$ ipython --no-banner

In [1]: import numpy as np

In [2]: from numpy import linalg as LA

In [3]: np.set_printoptions(precision=1, suppress=True, linewidth=100)

In [4]: def tidy(a):
   ...:     return np.round(a, 1) + 0
   ...: 

In [5]: feats = np.load("mat.npy")

In [6]: feats
Out[6]: 
array([[ 1., -2.,  0.,  0.,  0.,  0.],
       [-2., -2., -2.,  0.,  0.,  0.],
       [ 0., -2., -5., -2.,  0.,  0.],
       [ 0.,  0., -2., -4., -2.,  0.],
       [ 0.,  0.,  0., -2., -2., -2.],
       [ 0.,  0.,  0.,  0., -2., -1.]])

In [7]: x0 = np.array([1, 1, 3, 2, 2, 1])

In [8]: rhs = feats @ x0

In [9]: rhs
Out[9]: array([ -1., -10., -21., -18., -10.,  -5.])

In [10]: tidy(LA.solve(feats, -3 * rhs))
Out[10]: array([-3., -3., -9., -6., -6., -3.])

In [11]: tidy(LA.solve(feats, rhs))
Out[11]: array([1., 1., 3., 2., 2., 1.])

In [12]: LA.solve(feats, rhs[:-1])
ValueError: solve1: Input operand 1 has a mismatch in its core dimension 0, with gufunc signature (m,m),(m)->(m) (size 5 is different from 6)


In [13]: A2 = feats / np.sqrt((feats ** 2).mean(axis=1, keepdims=True))

In [14]: LA.matrix_rank(A2) == LA.matrix_rank(feats)
Out[14]: np.True_

In [15]: tidy(LA.norm(A2, axis=1))
Out[15]: array([2.4, 2.4, 2.4, 2.4, 2.4, 2.4])

In [16]: tidy(A2[2])
Out[16]: array([ 0. , -0.9, -2.1, -0.9,  0. ,  0. ])

In [17]: A2 = np.array([[2, 1], [0, 0]])

In [18]: W2 = np.array([[2, 9, -2], [2, -4, -8], [-3, -4, 4]])

In [19]: mat = np.kron(A2, W2)

In [20]: mat
Out[20]: 
array([[  4,  18,  -4,   2,   9,  -2],
       [  4,  -8, -16,   2,  -4,  -8],
       [ -6,  -8,   8,  -3,  -4,   4],
       [  0,   0,   0,   0,   0,   0],
       [  0,   0,   0,   0,   0,   0],
       [  0,   0,   0,   0,   0,   0]])

In [21]: A2 = mat[0, 0] * mat[1:] - np.outer(mat[1:, 0], mat[0])

In [22]: A2
Out[22]: 
array([[   0, -104,  -48,    0,  -52,  -24],
       [   0,   76,    8,    0,   38,    4],
       [   0,    0,    0,    0,    0,    0],
       [   0,    0,    0,    0,    0,    0],
       [   0,    0,    0,    0,    0,    0]])

In [23]: np.flatnonzero(~A2.round(6).any(axis=1))
Out[23]: array([2, 3, 4])

In [24]: LA.matrix_rank(A2), LA.matrix_rank(mat)
Out[24]: (np.int64(2), np.int64(3))

In [25]: Uu, s, vt = LA.svd(mat)

In [26]: vecs = vt[:(s > 1e-8).sum()]

In [27]: rng = np.random.default_rng(43492)

In [28]: x0 = mat[1] + 5 * mat[5] + rng.integers(2) * np.eye(6)[4]

In [29]: x0
Out[29]: array([  4.,  -8., -16.,   2.,  -3.,  -8.])

In [30]: tidy(np.diag(vecs.T @ vecs))
Out[30]: array([0.8, 0.8, 0.8, 0.2, 0.2, 0.2])

In [31]: np.allclose(vecs.T @ vecs @ x0, x0)
Out[31]: False

In [32]: Uu, s, vt = LA.svd(mat)

In [33]: np.argmax(s[:-1] / (s[1:] + 1e-6)) + 1
Out[33]: np.int64(3)

In [34]: tidy(s)
Out[34]: array([24.6, 21.5,  1.9,  0. ,  0. ,  0. ])

In [35]: A2 = Uu[:, :3] @ np.diag(s[:3]) @ vt[:3]

In [36]: tidy(LA.norm(mat - A2, 2)), s[3]
Out[36]: (np.float64(0.0), np.float64(0.0))

In [37]: r0 = np.array([9, -6, -5, 7, -3, -4])

In [38]: A = np.outer(rng.normal(size=22), r0) + 0.1 * rng.normal(size=(22, 6))

In [39]: tidy(A)
Out[39]: 
array([[-19. ,  12.7,  10.6, -14.6,   6.1,   8.4],
       [  1.1,  -0.7,  -0.7,   0.7,  -0.4,  -0.5],
       [  1.8,  -1.4,  -1.1,   1.5,  -0.7,  -1. ],
       [ -5. ,   3.4,   2.8,  -3.9,   1.6,   2.3],
       [ 14.3,  -9.3,  -8.1,  11.3,  -4.7,  -6.4],
       [-17.4,  11.6,   9.9, -13.8,   5.7,   7.9],
       [  8.2,  -5.2,  -4.4,   6.1,  -2.7,  -3.5],
       [  0.5,  -0.5,  -0.2,   0.4,  -0.3,  -0.2],
       [-17.3,  11.5,   9.6, -13.4,   5.8,   7.7],
       [ 14.3,  -9.5,  -7.8,  11. ,  -4.8,  -6.3],
       [  2.6,  -1.8,  -1.3,   1.9,  -1. ,  -0.9],
       [  3.7,  -2.5,  -2.1,   3. ,  -1.2,  -1.7],
       [-15.5,  10.3,   8.6, -12.3,   5.3,   7. ],
       [  0.9,  -0.6,  -0.5,   0.8,  -0.4,  -0.4],
       [ -4.3,   2.9,   2.6,  -3.6,   1.5,   2. ],
       [ -1.8,   1.2,   1. ,  -1.5,   0.6,   0.8],
       [ 17.8, -11.9, -10. ,  14.1,  -6. ,  -7.9],
       [  1.8,  -1.2,  -1.1,   1.4,  -0.6,  -0.8],
       [  7.3,  -4.9,  -4.2,   5.8,  -2.7,  -3.3],
       [-11.4,   7.6,   6.5,  -8.8,   3.8,   5.3],
       [ -3.6,   2.3,   1.9,  -2.7,   1.1,   1.4],
       [ -5.2,   3.3,   3. ,  -4. ,   1.5,   2.4]])

In [40]: x0 = np.array([-3, -2, 7, 1, -3, 4])

In [41]: rhs = A @ x0

In [42]: coef, lr = np.zeros(6), 1 / LA.norm(A, 2) ** 2

In [43]: for i in range(5):
    ...:     coef -= lr * A.T @ (A @ coef - rhs)
    ...:     if i % 1 == 0: print(i, round(LA.norm(A @ coef - rhs), 1))
    ...: 
0 4.8
1 4.8
2 4.8
3 4.8
4 4.8

In [44]: tidy(coef)
Out[44]: array([-2.1,  1.4,  1.2, -1.6,  0.7,  0.9])

In [45]: tidy(LA.cond(A))
Out[45]: np.float64(316.6)
